In [1]: import numpy as np

In [2]: import numpy.linalg as la

In [3]: np.set_printoptions(precision=2, suppress=True, linewidth=140, sign=" ")

In [4]: data = np.array([[4, 5, 6], [7, 8, 9], [10, 11, 12]])

In [5]: data
Out[5]: 
array([[  4,   5,   6],
       [  7,   8,   9],
       [ 10,  11,  12]])

In [6]: np.argsort(-la.norm(data, axis=0).round(6), kind="stable")[:3]
Out[6]: array([ 2,  1,  0])

In [7]: [round(float(x), 2) for x in la.svd(data, compute_uv=False)[:3]]
Out[7]: [25.21, 0.71, 0.0]

In [8]: la.norm(data, axis=1)
Out[8]: array([  8.77,  13.93,  19.1 ])

In [9]: np.round(la.norm(data[0] - data[2]), 2)
Out[9]: np.float64(10.39)

In [10]: round(la.norm(data[0], 1), 2), round(float(la.norm(data[0], np.inf)), 2)
Out[10]: (np.float64(15.0), 6.0)

In [11]: round(float(la.norm(data, "nuc")), 2)
Out[11]: 25.92

In [12]: la.norm(data, axis=1).argmax()
Out[12]: np.int64(2)

In [13]: round(la.norm(data, 1), 2), np.round(la.norm(data, np.inf), 2)
Out[13]: (np.float64(27.0), np.float64(33.0))

In [14]: C2 = data.T @ data

In [15]: np.trace(C2), (data ** 2).sum()
Out[15]: (np.int64(636), np.int64(636))

In [16]: C2
Out[16]: 
array([[ 165,  186,  207],
       [ 186,  210,  234],
       [ 207,  234,  261]])

In [17]: print(np.round(la.svd(data, compute_uv=False) ** 2, 2) + 0)
[ 635.49    0.51    0.  ]

In [18]: np.allclose(C2, C2.T)
Out[18]: True

In [19]: la.matrix_rank(C2)
Out[19]: np.int64(2)

In [20]: rng = np.random.default_rng(29)

In [21]: idx = rng.permutation(3)

In [22]: idx
Out[22]: array([ 2,  0,  1])

In [23]: A2 = C2[idx][:, idx]

In [24]: print(round(la.det(A2), 2), round(la.det(C2[idx]), 2))
0.0 -0.0

In [25]: np.diag(A2)
Out[25]: array([ 261,  165,  210])

In [26]: A2
Out[26]: 
array([[ 261,  207,  234],
       [ 207,  165,  186],
       [ 234,  186,  210]])

In [27]: A2 = data + rng.integers(-2, 3, (3, 2)) @ rng.integers(-2, 3, (2, 3))

In [28]: print(A2)
[[  4   5   6]
 [  7  10   7]
 [ 12   9  15]]

In [29]: print(np.abs(A2 - data).sum(axis=1))
[ 0  4  7]

In [30]: la.matrix_rank(A2 - data, tol=1e-8)
Out[30]: np.int64(2)

In [31]: M = np.load("x.npy")

In [32]: M
Out[32]: 
array([[ -2,  -2,  -2,  -2,  -2,  -2],
       [ -2,  -4,  -4,  -4,  -4,  -4],
       [ -2,  -4,  -6,  -6,  -6,  -6],
       [ -2,  -4,  -6,  -8,  -8,  -8],
       [ -2,  -4,  -6,  -8, -10, -10],
       [ -2,  -4,  -6,  -8, -10, -12]])

In [33]: C2 = M.T @ M

In [34]: (M @ M.T).shape
Out[34]: (6, 6)

In [35]: np.trace(C2), (M ** 2).sum()
Out[35]: (np.int64(1204), np.int64(1204))

In [36]: la.eigvalsh(C2)[::-1]
Out[36]: array([ 1184.3 ,    15.81,     2.4 ,     0.8 ,     0.41,     0.28])

In [37]: print(np.diag(C2))
[  24   84  164  248  320  364]

In [38]: A2 = M / np.sqrt((M ** 2).mean(axis=1, keepdims=True))

In [39]: la.norm(A2, axis=1)
Out[39]: array([ 2.45,  2.45,  2.45,  2.45,  2.45,  2.45])

In [40]: A2[1]
Out[40]: array([-0.53, -1.07, -1.07, -1.07, -1.07, -1.07])

In [41]: vals, evecs = la.eigh(M)

In [42]: print(la.svd(M, compute_uv=False))
[ 34.41   3.98   1.55   0.89   0.64   0.53]

In [43]: la.eigvalsh(M @ M)
Out[43]: array([    0.28,     0.41,     0.8 ,     2.4 ,    15.81,  1184.3 ])

In [44]: evecs @ np.diag(vals) @ evecs.T
Out[44]: 
array([[ -2.,  -2.,  -2.,  -2.,  -2.,  -2.],
       [ -2.,  -4.,  -4.,  -4.,  -4.,  -4.],
       [ -2.,  -4.,  -6.,  -6.,  -6.,  -6.],
       [ -2.,  -4.,  -6.,  -8.,  -8.,  -8.],
       [ -2.,  -4.,  -6.,  -8., -10., -10.],
       [ -2.,  -4.,  -6.,  -8., -10., -12.]])

In [45]: vals
Out[45]: array([-34.41,  -3.98,  -1.55,  -0.89,  -0.64,  -0.53])

In [46]: [round(float(la.det(M[:i, :i])), 2) + 0 for i in range(1, 7)]
Out[46]: [-2.0, 4.0, -8.0, 16.0, -32.0, 64.0]

In [47]: np.all(la.eigvalsh(M) > 0)
Out[47]: np.False_

In [48]: vals, evecs = la.eigh(M)

In [49]: vec = np.array([9, 8, 5, 1, 7, 0])

In [50]: vec @ M @ vec
Out[50]: np.int64(-3246)

In [51]: print(np.abs(M).sum(axis=1).max(), round(float(np.abs(vals).max()), 2))
42 34.41

In [52]: print(la.eigvalsh(M[1:, 1:]))
[-33.83  -3.58  -1.3   -0.74  -0.55]

In [53]: A2 = np.array([[2, 2, -3, 2, -2],
    ...:     [-2, -2, -3, -2, -2],
    ...:     [-3, -2, 1, 3, -2],
    ...:     [2, -2, 3, 2, -3],
    ...:     [1, 0, 0, 1, -1]])

In [54]: J = A2 - A2.T

In [55]: J
Out[55]: 
array([[ 0,  4,  0,  0, -3],
       [-4,  0, -1,  0, -2],
       [ 0,  1,  0,  0, -2],
       [ 0,  0,  0,  0, -4],
       [ 3,  2,  2,  4,  0]])

In [56]: print(np.allclose(J @ J.T, J.T @ J))
True

In [57]: la.matrix_power(J, 3)
Out[57]: 
array([[   0, -126,  -10,  -32,  155],
       [ 126,    0,   49,   56,  100],
       [  10,  -49,    0,   -8,   80],
       [  32,  -56,    8,    0,  132],
       [-155, -100,  -80, -132,    0]])

In [58]: print((J - J.T) / 2)
[[ 0.  4.  0.  0. -3.]
 [-4.  0. -1.  0. -2.]
 [ 0.  1.  0.  0. -2.]
 [ 0.  0.  0.  0. -4.]
 [ 3.  2.  2.  4.  0.]]

In [59]: print([round(float(x), 2) for x in la.svd(J, compute_uv=False)[:3]])
[6.57, 6.57, 2.62]

In [60]: np.round(la.norm(J, 2) / la.norm(J), 2)
Out[60]: np.float64(0.66)

In [61]: la.cond(J) > 100
Out[61]: np.True_

In [62]: idx = rng.permutation(5)

In [63]: idx
Out[63]: array([ 3,  0,  1,  4,  2])

In [64]: A2 = J[idx][:, idx]

In [65]: print(A2)
[[ 0  0  0 -4  0]
 [ 0  0  4 -3  0]
 [ 0 -4  0 -2 -1]
 [ 4  3  2  0  2]
 [ 0  0  1 -2  0]]

In [66]: np.round(np.sort(np.abs(la.eigvals(A2))), 2) + 0
Out[66]: array([ 0.  ,  2.62,  2.62,  6.57,  6.57])

In [67]: K = np.load("sample14.npy")

In [68]: K
Out[68]: 
array([[-2,  2,  0, -2],
       [ 0,  0,  0,  0],
       [ 0,  0,  0,  0],
       [ 0, -1, -2,  3],
       [-4,  0,  0, -1],
       [ 1,  0,  0, -2],
       [ 0,  0,  0,  0],
       [ 0,  0,  0,  0],
       [-1, -2,  0, -1],
       [ 0,  0,  0,  0],
       [-1,  2,  0, -4],
       [ 2,  1, -2,  2],
       [ 0,  0,  0,  0],
       [-4,  0,  0, -1],
       [-1,  2,  0, -4],
       [ 0,  0,  0,  0],
       [ 0,  0,  0,  0],
       [ 2,  1, -2,  2],
       [-4,  0,  0, -1],
       [ 0,  0,  0,  0]])

In [69]: C2 = np.cov(K, rowvar=False)

In [70]: la.eigvalsh(C2)[::-1]
Out[70]: array([ 4.68,  1.95,  0.68,  0.14])

In [71]: print(np.corrcoef(K.T))
[[ 1.    0.03 -0.48  0.45]
 [ 0.03  1.   -0.04 -0.46]
 [-0.48 -0.04  1.   -0.69]
 [ 0.45 -0.46 -0.69  1.  ]]

In [72]: C2.shape
Out[72]: (4, 4)

In [73]: print(C2)
[[ 2.99  0.05 -0.61  1.35]
 [ 0.05  0.93 -0.03 -0.78]
 [-0.61 -0.03  0.54 -0.88]
 [ 1.35 -0.78 -0.88  3.  ]]

In [74]: np.median(K, axis=0)
Out[74]: array([ 0.,  0.,  0.,  0.])

In [75]: round(float(np.corrcoef(K[:, 2], K[:, 0])[0, 1]), 2)
Out[75]: -0.48

In [76]: A2 = K + rng.integers(-2, 3, (20, 3)) @ rng.integers(-2, 3, (3, 4))

In [77]: A2
Out[77]: 
array([[ -2,  -5,  -5,  -1],
       [  5,   1,   5,   2],
       [ -2,   0,  -4, -10],
       [ -2,   5,   0,  -1],
       [ -1,  -7,  -3,  -1],
       [  1,   3,   1,  -7],
       [  4,  -2,   2,   2],
       [  2,   6,   6,   0],
       [  0,  -2,   2,   4],
       [  2,  -3,  -1,  -1],
       [ -2,   6,   2,  -5],
       [  6,   4,   3,   1],
       [ -4,  -1,  -3,   3],
       [ -1,  -5,  -1,   1],
       [  3,   3,   3,  -7],
       [ -4,   4,   0,   0],
       [  4,  -2,   2,   2],
       [  6,   3,   4,   8],
       [ -1,  -4,  -2,  -6],
       [  4,  -6,  -2,  -2]])

In [78]: np.round(la.svd(A2 - K, compute_uv=False), 2) + 0
Out[78]: array([ 21.31,  18.7 ,  14.33,   0.  ])

In [79]: print(np.abs(A2 - K).sum(axis=1))
[ 13  13  16  14  13   9  10  14   8   7   8  13  11  11  11   8  10  18  14  14]

In [80]: A2 = K[0, 0] * K[1:] - np.outer(K[1:, 0], K[0])

In [81]: print(A2)
[[ 0  0  0  0]
 [ 0  0  0  0]
 [ 0  2  4 -6]
 [ 0  8  0 -6]
 [ 0 -2  0  6]
 [ 0  0  0  0]
 [ 0  0  0  0]
 [ 0  6  0  0]
 [ 0  0  0  0]
 [ 0 -2  0  6]
 [ 0 -6  4  0]
 [ 0  0  0  0]
 [ 0  8  0 -6]
 [ 0 -2  0  6]
 [ 0  0  0  0]
 [ 0  0  0  0]
 [ 0 -6  4  0]
 [ 0  8  0 -6]
 [ 0  0  0  0]]

In [82]: la.matrix_rank(A2), la.matrix_rank(K)
Out[82]: (np.int64(3), np.int64(4))

In [83]: vec = np.array([-1, -1, -2, 2])

In [84]: y = K @ vec

In [85]: la.solve(K.T @ K, K.T @ y)
Out[85]: array([-1., -1., -2.,  2.])

In [86]: y = y + 0.1 * rng.normal(size=20)

In [87]: y
Out[87]: 
array([-4.05,  0.02, -0.14, 10.98,  2.07, -5.05,  0.01,  0.11,  1.06, -0.06, -8.84,  5.18,  0.1 ,  2.06, -8.93,  0.09, -0.13,  5.11,  1.92,
        0.02])

In [88]: b, *_ = la.lstsq(K, y)

In [89]: [round(float(la.norm(la.solve(K.T @ K + lam * np.eye(4), K.T @ y))), 2) for lam in (0, 1, 10, 100)]
Out[89]: [3.19, 3.02, 2.33, 0.9]

In [90]: r0 = np.array([4, -3, -5, -1, 2])

In [91]: arr = -2 * np.eye(5) + np.outer(r0, r0)

In [92]: arr
Out[92]: 
array([[ 14., -12., -20.,  -4.,   8.],
       [-12.,   7.,  15.,   3.,  -6.],
       [-20.,  15.,  23.,   5., -10.],
       [ -4.,   3.,   5.,  -1.,  -2.],
       [  8.,  -6., -10.,  -2.,   2.]])

In [93]: vec = np.array([0, -1, 3, 2, -1])

In [94]: h1 = np.maximum(arr @ vec, 0)

In [95]: h1
Out[95]: array([  0.,  50.,  74.,  12.,   0.])

In [96]: print(np.maximum(arr @ (3 * vec), 0))
[   0.  150.  222.   36.    0.]

In [97]: arr * (h1 > 1e-9)[:, None]
Out[97]: 
array([[  0.,  -0.,  -0.,  -0.,   0.],
       [-12.,   7.,  15.,   3.,  -6.],
       [-20.,  15.,  23.,   5., -10.],
       [ -4.,   3.,   5.,  -1.,  -2.],
       [  0.,  -0.,  -0.,  -0.,   0.]])

In [98]: print(arr.T @ h1)
[-2128.  1496.  2512.   508. -1064.]

In [99]: np.maximum(arr @ vec, 0) - np.maximum(-arr @ vec, 0)
Out[99]: array([-64.,  50.,  74.,  12., -30.])

In [100]: A2 = np.array([[2, 1, 4, -9], [-2, -1, 9, -6], [0, 5, 4, -5], [0, -1, 1, 3]])

In [101]: W2 = np.array([[4]])

In [102]: feats = np.block([[A2, np.array([[0], [1], [-1], [1]])], [np.zeros((1, 4)), W2]])

In [103]: feats
Out[103]: 
array([[ 2.,  1.,  4., -9.,  0.],
       [-2., -1.,  9., -6.,  1.],
       [ 0.,  5.,  4., -5., -1.],
       [ 0., -1.,  1.,  3.,  1.],
       [ 0.,  0.,  0.,  0.,  4.]])

In [104]: r0, v = feats[2], feats[3]

In [105]: r0 @ v
Out[105]: np.float64(-17.0)

In [106]: r0 @ r0
Out[106]: np.float64(67.0)

In [107]: pr = (r0 @ v) / (r0 @ r0) * r0

In [108]: np.round(la.norm(r0 + v) ** 2 + la.norm(r0 - v) ** 2, 2)
Out[108]: np.float64(158.0)

In [109]: la.matrix_rank(np.outer(r0, v))
Out[109]: np.int64(1)

In [110]: print(round(float((v - pr) @ r0), 2))
0.0

In [111]: pr
Out[111]: array([-0.  , -1.27, -1.01,  1.27,  0.25])

In [112]: mat = np.loadtxt("m.csv", delimiter=",")

In [113]: mat
Out[113]: 
array([[ 5.,  1.,  1.,  1.,  1.,  1.],
       [ 1.,  5.,  1.,  1.,  1.,  1.],
       [ 1.,  1.,  5.,  1.,  1.,  1.],
       [ 1.,  1.,  1.,  5.,  1.,  1.],
       [ 1.,  1.,  1.,  1.,  5.,  1.],
       [ 1.,  1.,  1.,  1.,  1.,  5.]])

In [114]: A2 = la.inv(mat)

In [115]: print((np.abs(A2) > 1e-9).astype(int))
[[ 1  1  1  1  1  1]
 [ 1  1  1  1  1  1]
 [ 1  1  1  1  1  1]
 [ 1  1  1  1  1  1]
 [ 1  1  1  1  1  1]
 [ 1  1  1  1  1  1]]

In [116]: print(la.inv(A2))
[[ 5.  1.  1.  1.  1.  1.]
 [ 1.  5.  1.  1.  1.  1.]
 [ 1.  1.  5.  1.  1.  1.]
 [ 1.  1.  1.  5.  1.  1.]
 [ 1.  1.  1.  1.  5.  1.]
 [ 1.  1.  1.  1.  1.  5.]]

In [117]: vals, evecs = la.eigh(mat)

In [118]: np.round(evecs.T @ evecs, 2) + 0
Out[118]: 
array([[ 1.,  0.,  0.,  0.,  0.,  0.],
       [ 0.,  1.,  0.,  0.,  0.,  0.],
       [ 0.,  0.,  1.,  0.,  0.,  0.],
       [ 0.,  0.,  0.,  1.,  0.,  0.],
       [ 0.,  0.,  0.,  0.,  1.,  0.],
       [ 0.,  0.,  0.,  0.,  0.,  1.]])

In [119]: vals
Out[119]: array([  4.,   4.,   4.,   4.,   4.,  10.])

In [120]: (vals > 1e-8).sum(), (vals < -1e-8).sum()
Out[120]: (np.int64(6), np.int64(0))

In [121]: evecs @ np.diag(vals) @ evecs.T
Out[121]: 
array([[ 5.,  1.,  1.,  1.,  1.,  1.],
       [ 1.,  5.,  1.,  1.,  1.,  1.],
       [ 1.,  1.,  5.,  1.,  1.,  1.],
       [ 1.,  1.,  1.,  5.,  1.,  1.],
       [ 1.,  1.,  1.,  1.,  5.,  1.],
       [ 1.,  1.,  1.,  1.,  1.,  5.]])

In [122]: la.svd(mat, compute_uv=False)
Out[122]: array([ 10.,   4.,   4.,   4.,   4.,   4.])

In [123]: print(la.eigvalsh(mat + -2 * np.eye(6)))
[ 2.  2.  2.  2.  2.  8.]

In [124]: Q, evecs = la.qr(mat[:, :4])[0], la.qr(mat[:, 4:])[0]

In [125]: s = la.svd(Q.T @ evecs, compute_uv=False)

In [126]: round(float(la.norm(Q @ Q.T - evecs @ evecs.T, 2)), 2)
Out[126]: 1.0

In [127]: m1 = np.tril(np.array([[0, -2, 1, 1, -1, 1],
     ...:     [-1, -2, 1, 2, -1, 2],
     ...:     [2, 2, -1, -2, 0, 1],
     ...:     [1, 1, 1, -2, 1, -1],
     ...:     [-2, -2, -2, 0, 2, 2],
     ...:     [1, -2, 0, 0, 2, -1]]), -1) + np.eye(6, dtype=int)

In [128]: m1
Out[128]: 
array([[ 1,  0,  0,  0,  0,  0],
       [-1,  1,  0,  0,  0,  0],
       [ 2,  2,  1,  0,  0,  0],
       [ 1,  1,  1,  1,  0,  0],
       [-2, -2, -2,  0,  1,  0],
       [ 1, -2,  0,  0,  2,  1]])

In [129]: A2 = la.inv(m1)

In [130]: np.round(la.inv(A2), 2) + 0
Out[130]: 
array([[ 1.,  0.,  0.,  0.,  0.,  0.],
       [-1.,  1.,  0.,  0.,  0.,  0.],
       [ 2.,  2.,  1.,  0.,  0.,  0.],
       [ 1.,  1.,  1.,  1.,  0.,  0.],
       [-2., -2., -2.,  0.,  1.,  0.],
       [ 1., -2.,  0.,  0.,  2.,  1.]])

In [131]: print(np.allclose(A2, m1.T))
False

In [132]: A2.round(2) + 0
Out[132]: 
array([[ 1.,  0.,  0.,  0.,  0.,  0.],
       [ 1.,  1.,  0.,  0.,  0.,  0.],
       [-4., -2.,  1.,  0.,  0.,  0.],
       [ 2.,  1., -1.,  1.,  0.,  0.],
       [-4., -2.,  2.,  0.,  1.,  0.],
       [ 9.,  6., -4.,  0., -2.,  1.]])

In [133]: round(la.det(m1) * la.det(A2), 2)
Out[133]: np.float64(1.0)

In [134]: (np.abs(A2) > 1e-9).astype(int)
Out[134]: 
array([[ 1,  0,  0,  0,  0,  0],
       [ 1,  1,  0,  0,  0,  0],
       [ 1,  1,  1,  0,  0,  0],
       [ 1,  1,  1,  1,  0,  0],
       [ 1,  1,  1,  0,  1,  0],
       [ 1,  1,  1,  0,  1,  1]])

In [135]: vec = np.array([2, -5, -2, -4, -3, -5])

In [136]: y = m1 @ vec

In [137]: b, lr = np.zeros(6), 1 / la.norm(m1, 2) ** 2

In [138]: for i in range(3):
     ...:     b -= lr * m1.T @ (m1 @ b - y)
     ...:     if i % 1 == 0: print(i, round(la.norm(m1 @ b - y), 2))
     ...: 
0 8.83
1 8.36
2 7.92

In [139]: round(float(la.cond(m1)), 2)
Out[139]: 70.04

In [140]: b
Out[140]: array([-0.8 , -2.18, -1.34, -0.69, -0.14, -0.14])
